>>> import numpy as np
>>> np.set_printoptions(suppress=True, linewidth=120)
>>> E = np.load("case16.npy")
>>> E
array([[ 1.38,  1.39,  0.32],
       [ 1.21,  1.21,  0.29],
       [-2.21, -2.23, -0.58],
       [-6.93, -6.93, -1.72],
       [-7.24, -7.24, -1.81],
       [ 5.19,  5.18,  1.29],
       [ 0.22,  0.21,  0.03],
       [-1.67, -1.62, -0.47],
       [ 2.83,  2.88,  0.7 ],
       [ 0.45,  0.42,  0.11],
       [ 7.47,  7.46,  1.84],
       [ 5.49,  5.48,  1.39],
       [-4.9 , -4.92, -1.25],
       [ 4.15,  4.14,  1.06],
       [ 0.97,  1.01,  0.2 ],
       [ 0.  , -0.03,  0.01]])
>>> Xc = (E - E.mean(axis=0)) / E.std(axis=0)
>>> np.round(Xc.std(axis=0), 2)
array([1., 1., 1.])
>>> c = np.linalg.lstsq(np.delete(Xc, 0, axis=1), Xc[:, 0])[0]
>>> c.round(2)
array([0.83, 0.17])
>>> B = E / np.sqrt((E ** 2).mean(axis=1, keepdims=True))
>>> np.linalg.matrix_rank(E - E.mean(axis=1, keepdims=True))
np.int64(2)
>>> idx = E[:, 2] > np.median(E[:, 2])
>>> u = E[idx].mean(axis=0) - E[~idx].mean(axis=0)
>>> np.argsort(-np.abs(u).round(6), kind="stable")
array([1, 0, 2])
>>> u.round(2)
array([6.37, 6.39, 1.6 ])
>>> round((((E - E.mean(axis=0)) @ u > 0) == idx).mean(), 2)
np.float64(0.94)
>>> idx.astype(int)
array([1, 1, 0, 0, 0, 1, 0, 0, 1, 0, 1, 1, 0, 1, 1, 0])
>>> K = np.loadtxt("data.csv", delimiter=",")
>>> K
array([[6., 1., 1., 1., 1., 1., 1., 1., 1., 1., 1.],
       [1., 6., 1., 1., 1., 1., 1., 1., 1., 1., 1.],
       [1., 1., 6., 1., 1., 1., 1., 1., 1., 1., 1.],
       [1., 1., 1., 6., 1., 1., 1., 1., 1., 1., 1.],
       [1., 1., 1., 1., 6., 1., 1., 1., 1., 1., 1.],
       [1., 1., 1., 1., 1., 6., 1., 1., 1., 1., 1.],
       [1., 1., 1., 1., 1., 1., 6., 1., 1., 1., 1.],
       [1., 1., 1., 1., 1., 1., 1., 6., 1., 1., 1.],
       [1., 1., 1., 1., 1., 1., 1., 1., 6., 1., 1.],
       [1., 1., 1., 1., 1., 1., 1., 1., 1., 6., 1.],
       [1., 1., 1., 1., 1., 1., 1., 1., 1., 1., 6.]])
>>> # symmetric, so the eigenvalues are real
>>> Lm = np.linalg.cholesky(K)
>>> np.round(Lm @ Lm.T, 2)
array([[6., 1., 1., 1., 1., 1., 1., 1., 1., 1., 1.],
       [1., 6., 1., 1., 1., 1., 1., 1., 1., 1., 1.],
       [1., 1., 6., 1., 1., 1., 1., 1., 1., 1., 1.],
       [1., 1., 1., 6., 1., 1., 1., 1., 1., 1., 1.],
       [1., 1., 1., 1., 6., 1., 1., 1., 1., 1., 1.],
       [1., 1., 1., 1., 1., 6., 1., 1., 1., 1., 1.],
       [1., 1., 1., 1., 1., 1., 6., 1., 1., 1., 1.],
       [1., 1., 1., 1., 1., 1., 1., 6., 1., 1., 1.],
       [1., 1., 1., 1., 1., 1., 1., 1., 6., 1., 1.],
       [1., 1., 1., 1., 1., 1., 1., 1., 1., 6., 1.],
       [1., 1., 1., 1., 1., 1., 1., 1., 1., 1., 6.]])
>>> np.round(np.diag(Lm) ** 2, 2)
array([6.  , 5.83, 5.71, 5.62, 5.56, 5.5 , 5.45, 5.42, 5.38, 5.36, 5.33])
>>> np.round(K / np.sqrt(np.outer(np.diag(K), np.diag(K))), 2)
array([[1.  , 0.17, 0.17, 0.17, 0.17, 0.17, 0.17, 0.17, 0.17, 0.17, 0.17],
       [0.17, 1.  , 0.17, 0.17, 0.17, 0.17, 0.17, 0.17, 0.17, 0.17, 0.17],
       [0.17, 0.17, 1.  , 0.17, 0.17, 0.17, 0.17, 0.17, 0.17, 0.17, 0.17],
       [0.17, 0.17, 0.17, 1.  , 0.17, 0.17, 0.17, 0.17, 0.17, 0.17, 0.17],
       [0.17, 0.17, 0.17, 0.17, 1.  , 0.17, 0.17, 0.17, 0.17, 0.17, 0.17],
       [0.17, 0.17, 0.17, 0.17, 0.17, 1.  , 0.17, 0.17, 0.17, 0.17, 0.17],
       [0.17, 0.17, 0.17, 0.17, 0.17, 0.17, 1.  , 0.17, 0.17, 0.17, 0.17],
       [0.17, 0.17, 0.17, 0.17, 0.17, 0.17, 0.17, 1.  , 0.17, 0.17, 0.17],
       [0.17, 0.17, 0.17, 0.17, 0.17, 0.17, 0.17, 0.17, 1.  , 0.17, 0.17],
       [0.17, 0.17, 0.17, 0.17, 0.17, 0.17, 0.17, 0.17, 0.17, 1.  , 0.17],
       [0.17, 0.17, 0.17, 0.17, 0.17, 0.17, 0.17, 0.17, 0.17, 0.17, 1.  ]])
>>> np.linalg.eigvalsh(K).min() > 0
np.True_
>>> rng = np.random.default_rng(443396)
>>> idx = rng.permutation(11)
>>> idx
array([ 4, 10,  8,  6,  9,  0,  5,  3,  2,  1,  7])
>>> B = K[idx][:, idx]
>>> np.round(np.sort(np.abs(np.linalg.eigvals(B))), 2)
array([ 5.,  5.,  5.,  5.,  5.,  5.,  5.,  5.,  5.,  5., 16.])
>>> np.diag(B)
array([6., 6., 6., 6., 6., 6., 6., 6., 6., 6., 6.])
>>> B = np.array([[0.1, -0.6, 0.5, -0.6],
...     [0.3, -0.1, 0.5, -0.1],
...     [-1.2, 0.7, -0.1, -0.5],
...     [-2.2, 1.6, 0.6, 0.4],
...     [-1.2, 0.2, 0.2, -1.4]])
>>> basis = np.array([[-0.2, -0.1, -0.1, 0.1, 1.9, 0.7, 1.9, -0.9, -1.1, 0.8, 0.2, 1.8],
...     [-1.5, -0.8, 0.2, -1.0, 1.6, 0.9, 0.8, -1.2, 0.0, 0.6, -1.4, 0.3],
...     [1.1, 1.8, -1.1, -0.8, -0.1, -1.1, 0.4, 0.8, 0.1, -2.4, 0.1, 0.7],
...     [0.4, -0.2, -0.1, 0.6, 0.8, 0.0, -0.6, -0.7, 0.6, 0.2, -0.4, 1.5]])
>>> feats = B @ basis
>>> feats.round(2)
array([[ 1.19,  1.49, -0.62, -0.15, -1.3 , -1.02,  0.27,  1.45, -0.42, -1.6 ,  1.15, -0.55],
       [ 0.6 ,  0.97, -0.59, -0.33,  0.28, -0.43,  0.75,  0.32, -0.34, -1.04,  0.29,  0.71],
       [-1.12, -0.52,  0.42, -1.04, -1.55, -0.1 , -1.46,  0.51,  1.01, -0.4 , -1.03, -2.77],
       [-1.14, -0.06, -0.16, -2.06, -1.36, -0.76, -2.9 ,  0.26,  2.72, -2.16, -2.78, -2.46],
       [-0.4 ,  0.6 ,  0.08, -1.32, -3.1 , -0.88, -1.2 ,  1.98,  0.5 , -1.6 ,  0.06, -4.06]])
>>> U, sigma, Vt = np.linalg.svd(feats)
>>> np.argmax(sigma[:-1] / (sigma[1:] + 1e-6)) + 1
np.int64(4)
>>> B = U[:, :4] @ np.diag(sigma[:4]) @ Vt[:4]
>>> np.linalg.matrix_rank(feats, rtol=0.05)
np.int64(4)
>>> B = feats + rng.integers(-2, 3, (5, 4)) @ rng.integers(-2, 3, (4, 12))
>>> B.round(2)
array([[ 7.19,  1.49, -6.62, -0.15, -6.3 , -5.02,  4.27,  2.45, -3.42, -1.6 ,  7.15, -3.55],
       [ 0.6 , -3.03, -8.59, -0.33, -1.72, -5.43,  3.75, -1.68,  3.66, -0.04,  1.29, -5.29],
       [-2.12,  1.48,  0.42, -5.04, -1.55, -1.1 , -2.46, -1.49,  9.01, -1.4 , -4.03, -6.77],
       [ 1.86, -2.06, -6.16,  1.94, -2.36, -5.76,  0.1 , -0.74, -0.28,  0.84,  0.22, -5.46],
       [ 6.6 ,  4.6 , -1.92,  0.68, -5.1 , -4.88,  0.8 ,  1.98, -3.5 ,  0.4 ,  4.06, -6.06]])
>>> np.linalg.matrix_rank(B - feats, tol=1e-8)
np.int64(4)
>>> np.round(B - feats, 2)
array([[ 6.,  0., -6.,  0., -5., -4.,  4.,  1., -3.,  0.,  6., -3.],
       [ 0., -4., -8.,  0., -2., -5.,  3., -2.,  4.,  1.,  1., -6.],
       [-1.,  2.,  0., -4.,  0., -1., -1., -2.,  8., -1., -3., -4.],
       [ 3., -2., -6.,  4., -1., -5.,  3., -1., -3.,  3.,  3., -3.],
       [ 7.,  4., -2.,  2., -2., -4.,  2.,  0., -4.,  2.,  4., -2.]])
>>> r = np.linalg.matrix_rank(feats)
>>> r
np.int64(4)
>>> N = np.linalg.svd(feats)[2][r:].T
>>> np.linalg.matrix_rank(feats.T @ feats), np.linalg.matrix_rank(feats @ feats.T)
(np.int64(4), np.int64(4))
>>> np.allclose(feats @ N, 0)
True
>>> arr = np.loadtxt("mat.csv", delimiter=",")
>>> arr
array([[0., 0., 0.],
       [1., 0., 4.],
       [5., 4., 7.],
       [1., 0., 4.],
       [0., 0., 0.],
       [0., 0., 0.],
       [1., 0., 4.],
       [4., 4., 3.],
       [3., 4., 6.],
       [1., 0., 4.],
       [0., 0., 0.],
       [0., 0., 0.],
       [2., 4., 2.],
       [3., 4., 6.],
       [0., 0., 0.],
       [5., 4., 7.],
       [1., 0., 4.],
       [7., 8., 9.],
       [1., 0., 4.],
       [0., 0., 0.],
       [0., 0., 0.],
       [0., 0., 0.],
       [3., 4., 6.],
       [4., 4., 3.],
       [0., 0., 0.],
       [0., 0., 0.],
       [0., 0., 0.],
       [1., 0., 4.],
       [0., 0., 0.],
       [0., 0., 0.],
       [0., 0., 0.],
       [1., 0., 4.],
       [2., 4., 2.],
       [0., 0., 0.],
       [0., 0., 0.],
       [2., 4., 2.],
       [0., 0., 0.],
       [1., 0., 4.],
       [2., 4., 2.],
       [0., 0., 0.],
       [1., 0., 4.],
       [2., 4., 2.],
       [5., 4., 7.],
       [0., 0., 0.],
       [2., 4., 2.],
       [4., 4., 3.],
       [0., 0., 0.],
       [0., 0., 0.],
       [0., 0., 0.]])
>>> np.linalg.matrix_rank(arr)
np.int64(3)
>>> np.round(np.linalg.svd(arr, compute_uv=False), 2)
array([31.32,  9.77,  2.8 ])
>>> arr.sum(axis=1)
array([ 0.,  5., 16.,  5.,  0.,  0.,  5., 11., 13.,  5.,  0.,  0.,  8., 13.,  0., 16.,  5., 24.,  5.,  0.,  0.,  0.,
       13., 11.,  0.,  0.,  0.,  5.,  0.,  0.,  0.,  5.,  8.,  0.,  0.,  8.,  0.,  5.,  8.,  0.,  5.,  8., 16.,  0.,
        8., 11.,  0.,  0.,  0.])
>>> np.unravel_index(np.abs(arr).argmax(), arr.shape)
(np.int64(17), np.int64(2))
>>> arr.sum(axis=0)
array([ 65.,  68., 109.])
>>> np.diff(arr, axis=0)
array([[ 1.,  0.,  4.],
       [ 4.,  4.,  3.],
       [-4., -4., -3.],
       [-1.,  0., -4.],
       [ 0.,  0.,  0.],
       [ 1.,  0.,  4.],
       [ 3.,  4., -1.],
       [-1.,  0.,  3.],
       [-2., -4., -2.],
       [-1.,  0., -4.],
       [ 0.,  0.,  0.],
       [ 2.,  4.,  2.],
       [ 1.,  0.,  4.],
       [-3., -4., -6.],
       [ 5.,  4.,  7.],
       [-4., -4., -3.],
       [ 6.,  8.,  5.],
       [-6., -8., -5.],
       [-1.,  0., -4.],
       [ 0.,  0.,  0.],
       [ 0.,  0.,  0.],
       [ 3.,  4.,  6.],
       [ 1.,  0., -3.],
       [-4., -4., -3.],
       [ 0.,  0.,  0.],
       [ 0.,  0.,  0.],
       [ 1.,  0.,  4.],
       [-1.,  0., -4.],
       [ 0.,  0.,  0.],
       [ 0.,  0.,  0.],
       [ 1.,  0.,  4.],
       [ 1.,  4., -2.],
       [-2., -4., -2.],
       [ 0.,  0.,  0.],
       [ 2.,  4.,  2.],
       [-2., -4., -2.],
       [ 1.,  0.,  4.],
       [ 1.,  4., -2.],
       [-2., -4., -2.],
       [ 1.,  0.,  4.],
       [ 1.,  4., -2.],
       [ 3.,  0.,  5.],
       [-5., -4., -7.],
       [ 2.,  4.,  2.],
       [ 2.,  0.,  1.],
       [-4., -4., -3.],
       [ 0.,  0.,  0.],
       [ 0.,  0.,  0.]])
>>> np.round(arr.mean(axis=0), 2)
array([1.33, 1.39, 2.22])
>>> np.abs(arr).max()
np.float64(9.0)
>>> Xc = arr - arr.mean(axis=0)
>>> V = np.linalg.svd(Xc)[2][:2]
>>> B = Xc - Xc @ V.T @ V
>>> np.round(np.diag(V.T @ V), 2)
array([0.28, 0.79, 0.93])
>>> np.round((Xc @ V.T).std(axis=0), 2)
array([3.38, 1.38])
>>> np.linalg.norm(B, axis=1).round(6).argmax()
np.int64(7)
>>> np.round(np.cov(Xc @ V.T, rowvar=False), 2) + 0
array([[11.67,  0.  ],
       [ 0.  ,  1.94]])
>>> np.round(np.linalg.norm(B) / np.linalg.norm(Xc), 2)
np.float64(0.11)
